$ python3 -q
>>> import numpy as np
>>> import numpy.linalg as la
>>> np.set_printoptions(suppress=True, linewidth=100)
>>> K = np.load("out2.npy")
>>> K
array([[ 0,  3,  3,  3, -2,  2,  1,  1],
       [ 0,  0,  2, -1,  1,  3,  2,  1],
       [ 0,  0,  0,  1,  3,  3, -2,  3],
       [ 0,  0,  0,  0, -3, -3, -2,  2],
       [ 0,  0,  0,  0,  0, -3, -2,  1],
       [ 0,  0,  0,  0,  0,  0, -2, -3],
       [ 0,  0,  0,  0,  0,  0,  0,  2],
       [ 0,  0,  0,  0,  0,  0,  0,  0]])
>>> # triangular, det is the product of the diagonal
>>> rank = la.matrix_rank(K)
>>> rank
np.int64(7)
>>> null = la.svd(K)[2][rank:].T
>>> [int(la.matrix_rank(K[:i])) for i in range(1, len(K) + 1)]
[1, 2, 3, 4, 5, 6, 7, 7]
>>> [int(la.matrix_rank(K[:, :j + 1])) for j in range(8)]
[0, 1, 2, 3, 4, 5, 6, 7]
>>> null[:, 0] / null[np.abs(null[:, 0]).round(6).argmax(), 0]
array([ 1., -0., -0., -0., -0., -0., -0., -0.])
>>> K @ null
array([[0.],
       [0.],
       [0.],
       [0.],
       [0.],
       [0.],
       [0.],
       [0.]])
>>> data = np.loadtxt("layer10.csv", delimiter=",")
>>> data
array([[  9.,   7.,   8.,   4.,   7.,   1.,   3.,   8.],
       [ 10.,  10.,  15.,   9.,  14.,   3.,   3.,  12.],
       [ 17.,  19.,  21.,   9.,  20.,   8.,  10.,  12.],
       [ 19.,  28.,  28.,  13.,  28.,  17.,  11.,  15.],
       [ 23.,  30.,  35.,  20.,  35.,  21.,  14.,  15.],
       [ 32.,  30.,  35.,  25.,  41.,  24.,  19.,  18.],
       [ 33.,  32.,  41.,  25.,  46.,  28.,  19.,  24.],
       [ 38.,  32.,  43.,  31.,  47.,  34.,  28.,  30.],
       [ 46.,  35.,  45.,  33.,  49.,  43.,  36.,  36.],
       [ 52.,  44.,  53.,  35.,  52.,  44.,  41.,  41.],
       [ 57.,  50.,  62.,  41.,  58.,  53.,  50.,  41.],
       [ 57.,  51.,  70.,  43.,  63.,  61.,  56.,  45.],
       [ 66.,  56.,  75.,  45.,  65.,  64.,  60.,  47.],
       [ 75.,  65.,  78.,  51.,  72.,  73.,  63.,  49.],
       [ 76.,  65.,  87.,  57.,  72.,  76.,  72.,  51.],
       [ 79.,  74.,  88.,  60.,  75.,  82.,  75.,  59.],
       [ 84.,  80.,  88.,  63.,  82.,  85.,  83.,  63.],
       [ 92.,  82.,  97.,  65.,  82.,  87.,  87.,  65.],
       [ 99.,  89., 101.,  72.,  91.,  87.,  87.,  72.],
       [105.,  91., 103.,  79., 100.,  90.,  87.,  81.],
       [108.,  91., 105.,  86., 109.,  92.,  90.,  89.],
       [111., 100., 113.,  88., 113.,  97.,  95.,  94.],
       [111., 101., 122.,  93., 120.,  99., 103., 101.],
       [120., 104., 128.,  98., 125., 108., 110., 109.],
       [128., 109., 131., 105., 132., 113., 115., 114.],
       [136., 112., 138., 111., 135., 113., 124., 122.],
       [138., 120., 141., 112., 142., 113., 132., 128.],
       [144., 128., 147., 119., 142., 115., 132., 137.],
       [148., 130., 154., 123., 148., 116., 141., 141.],
       [148., 135., 158., 125., 150., 122., 149., 142.],
       [151., 139., 161., 134., 159., 122., 155., 146.],
       [160., 145., 166., 140., 162., 131., 161., 152.],
       [167., 150., 170., 142., 168., 133., 166., 152.]])
>>> basis = data[[14, 30]].astype(float)
>>> for _ in range(7):
...     labels = la.norm(data[:, None] - basis, axis=-1).argmin(axis=1)
...     basis = np.array([data[labels == j].mean(axis=0) for j in range(2)])
... 
>>> labels
array([0, 0, 0, 0, 0, 0, 0, 0, 0, 0, 0, 0, 0, 0, 0, 0, 0, 0, 1, 1, 1, 1, 1, 1, 1, 1, 1, 1, 1, 1, 1,
       1, 1])
>>> np.abs(basis[1] - basis[0]).argmax()
np.int64(7)
